$ python -q
>>> import numpy as np
>>> np.set_printoptions(precision=2, suppress=True, linewidth=100)
>>> A = np.load("mat.npy")
>>> print(A)
[[ 1.    0.    0.  ]
 [ 0.    0.97 -0.26]
 [ 0.    0.26  0.97]]
>>> # splits into 2 blocks
>>> C2 = A.T @ A
>>> print(np.trace(C2), (A ** 2).sum())
3.0 3.0
>>> print(C2.round(2) + 0)
[[1. 0. 0.]
 [0. 1. 0.]
 [0. 0. 1.]]
>>> print(np.linalg.eigvalsh(C2)[::-1])
[1. 1. 1.]
>>> print(np.allclose(C2, C2.T))
True
>>> x0 = np.array([-2, 0, -1])
>>> print(np.round(np.linalg.norm(x0), 2), np.round(np.linalg.norm(A @ x0), 2))
2.24 2.24
>>> print(np.abs(np.linalg.eigvals(A)))
[1. 1. 1.]
>>> print(3 - np.linalg.matrix_rank(A - np.eye(3), tol=1e-8))
1
>>> print(np.round(A.T @ (A @ x0), 2) + 0)
[-2.  0. -1.]
>>> print(np.round(np.linalg.det(A), 2))
1.0
>>> rng = np.random.default_rng(51593)
>>> lab = rng.permutation(3)
>>> print(lab)
[1 0 2]
>>> A2 = A[lab][:, lab]
>>> print(np.sort(np.abs(np.linalg.eigvals(A2))))
[1. 1. 1.]
>>> print(np.diag(A2))
[0.97 1.   0.97]
>>> print(A[:, 0] @ A[:, 2])
0.0
>>> print(np.round(A.T @ A, 2) + 0)
[[1. 0. 0.]
 [0. 1. 0.]
 [0. 0. 1.]]
>>> print(np.linalg.svd(A, compute_uv=False))
[1. 1. 1.]
>>> print(np.round(A @ A.T, 2) + 0)
[[1. 0. 0.]
 [0. 1. 0.]
 [0. 0. 1.]]
>>> print(np.linalg.pinv(A))
[[ 1.    0.    0.  ]
 [ 0.    0.97  0.26]
 [ 0.   -0.26  0.97]]
